In [1]: import numpy as np

In [2]: import numpy.linalg as la

In [3]: np.set_printoptions(suppress=True, linewidth=200)

In [4]: arr = np.loadtxt("test9.csv", delimiter=",")

In [5]: print(arr.round(1))
[[ 17.4   9.7  -1.5]
 [-16.4  -8.9  -7.1]
 [  5.1   3.3 -19.1]
 [-15.2  -8.7   9.7]
 [-13.8  -8.   12.1]
 [ 14.6   8.4 -10.8]
 [ 17.5   9.7   1.3]
 [-17.4  -9.7   1.5]
 [ 13.1   7.6 -13. ]
 [ 11.    5.7  15.7]
 [ 14.1   8.1 -11.7]]

In [6]: # looks like rank 2

In [7]: left, sv, Vh = la.svd(arr)

In [8]: print(sv.round(1) + 0)
[57.9 32.4  0. ]

In [9]: A2 = left[:, :2] @ np.diag(sv[:2]) @ Vh[:2]

In [10]: print(round(la.norm(arr - A2, 2), 1), np.round(sv[2], 1))
0.0 0.0

In [11]: print(round(la.norm(arr - A2) / la.norm(arr), 1))
0.0

In [12]: print(la.matrix_rank(arr, rtol=0.05))
2

In [13]: print(round(np.abs(arr - A2).max(), 1))
0.0

In [14]: print(A2.round(1))
[[ 17.4   9.7  -1.5]
 [-16.4  -8.9  -7.1]
 [  5.1   3.3 -19.1]
 [-15.2  -8.7   9.7]
 [-13.8  -8.   12.1]
 [ 14.6   8.4 -10.8]
 [ 17.5   9.7   1.3]
 [-17.4  -9.7   1.5]
 [ 13.1   7.6 -13. ]
 [ 11.    5.7  15.7]
 [ 14.1   8.1 -11.7]]

In [15]: A2 = arr / la.norm(arr, axis=1, keepdims=True)

In [16]: gram = A2 @ A2.T

In [17]: print(gram.round(1) + 0)
[[ 1.  -0.9  0.4 -0.9 -0.8  0.9  1.  -1.   0.8  0.6  0.9]
 [-0.9  1.   0.1  0.6  0.5 -0.6 -1.   0.9 -0.5 -0.9 -0.5]
 [ 0.4  0.1  1.  -0.7 -0.8  0.8  0.2 -0.4  0.9 -0.6  0.8]
 [-0.9  0.6 -0.7  1.   1.  -1.  -0.8  0.9 -1.  -0.2 -1. ]
 [-0.8  0.5 -0.8  1.   1.  -1.  -0.8  0.8 -1.   0.  -1. ]
 [ 0.9 -0.6  0.8 -1.  -1.   1.   0.8 -0.9  1.   0.1  1. ]
 [ 1.  -1.   0.2 -0.8 -0.8  0.8  1.  -1.   0.7  0.7  0.8]
 [-1.   0.9 -0.4  0.9  0.8 -0.9 -1.   1.  -0.8 -0.6 -0.9]
 [ 0.8 -0.5  0.9 -1.  -1.   1.   0.7 -0.8  1.   0.   1. ]
 [ 0.6 -0.9 -0.6 -0.2  0.   0.1  0.7 -0.6  0.   1.   0. ]
 [ 0.9 -0.5  0.8 -1.  -1.   1.   0.8 -0.9  1.   0.   1. ]]

In [18]: print(gram[9].round(1) + 0)
[ 0.6 -0.9 -0.6 -0.2  0.   0.1  0.7 -0.6  0.   1.   0. ]

In [19]: print(np.argwhere(np.triu(np.abs(gram) > 0.95, 1)))
[[ 0  6]
 [ 0  7]
 [ 1  6]
 [ 3  4]
 [ 3  5]
 [ 3  8]
 [ 3 10]
 [ 4  5]
 [ 4  8]
 [ 4 10]
 [ 5  8]
 [ 5 10]
 [ 6  7]
 [ 8 10]]

In [20]: print(np.round(la.norm(A2, axis=1), 1))
[1. 1. 1. 1. 1. 1. 1. 1. 1. 1. 1.]

In [21]: lab = arr[:, 1] > np.median(arr[:, 1])

In [22]: r0 = arr[lab].mean(axis=0) - arr[~lab].mean(axis=0)

In [23]: print(r0.round(1))
[23.1 13.1 -9.3]

In [24]: print(np.round((((arr - arr.mean(axis=0)) @ r0 > 0) == lab).mean(), 1))
0.8

In [25]: Xc = arr - arr.mean(axis=0)

In [26]: evecs = la.svd(Xc)[2][:2]

In [27]: A2 = Xc - Xc @ evecs.T @ evecs

In [28]: print(np.round(A2.std(axis=0), 1) + 0)
[0. 0. 0.]

In [29]: print(la.norm(A2, axis=1).round(6).argmax())
0

In [30]: X = np.loadtxt("out18.csv", delimiter=",")

In [31]: print(X)
[[ 1.8 -3.2  3.6  1.7]
 [-1.6  2.9  6.2 -3. ]
 [ 2.2  2.2  2.   2.7]
 [-1.2  2.8  4.2 -1.3]
 [-0.4  3.8  5.7 -1.8]
 [-1.4  1.7  6.4 -1.7]
 [ 1.5 -3.7  4.   2.3]
 [ 3.9 -5.   4.8  2. ]
 [ 2.2  1.8  2.1  1.3]
 [ 2.6  1.7  1.9  0.4]
 [ 3.2  2.9  1.3  1.2]
 [-1.8  1.5  6.2 -1.1]
 [ 0.2  3.8  4.2 -2. ]
 [ 2.9  3.1  1.6  1.8]
 [ 2.5  3.   1.6  1.6]
 [ 0.7  4.   4.2  1.5]
 [ 2.2  3.   1.9  1.3]
 [-2.3  2.1  6.8 -2.6]
 [ 1.5 -5.5  2.8  0.4]
 [-0.6  2.6  7.8 -2.8]]

In [32]: x = np.array([1, -1, -3, -2])

In [33]: rhs = X @ x

In [34]: print(np.round(la.lstsq(X, rhs)[0], 1))
[ 1. -1. -3. -2.]

In [35]: print(np.round(la.pinv(X) @ X, 1) + 0)
[[1. 0. 0. 0.]
 [0. 1. 0. 0.]
 [0. 0. 1. 0.]
 [0. 0. 0. 1.]]

In [36]: print(np.round(la.solve(X.T @ X, X.T @ rhs), 1))
[ 1. -1. -3. -2.]

In [37]: rng = np.random.default_rng(8295)

In [38]: rhs = rhs + 0.1 * rng.normal(size=20)

In [39]: print(rhs.round(1))
[ -9.1 -17.3 -11.6 -13.9 -17.7 -19.1 -11.4  -9.5  -8.5  -5.7  -6.1 -19.7 -12.3  -8.6  -8.7 -18.8  -9.1 -19.5  -2.1 -20.9]

In [40]: c, *_ = la.lstsq(X, rhs)

In [41]: print(np.round(X.T @ (rhs - X @ c), 1) + 0)
[0. 0. 0. 0.]

In [42]: print(c.round())
[ 1. -1. -3. -2.]

In [43]: print(c.round(1))
[ 1. -1. -3. -2.]

In [44]: print(round(la.norm(rhs - X @ c), 1))
0.5

In [45]: print([round(float(la.norm(la.solve(X.T @ X + lam * np.eye(4), X.T @ rhs))), 2) for lam in (0, 1, 10, 100)])
[3.86, 3.71, 3.13, 2.36]
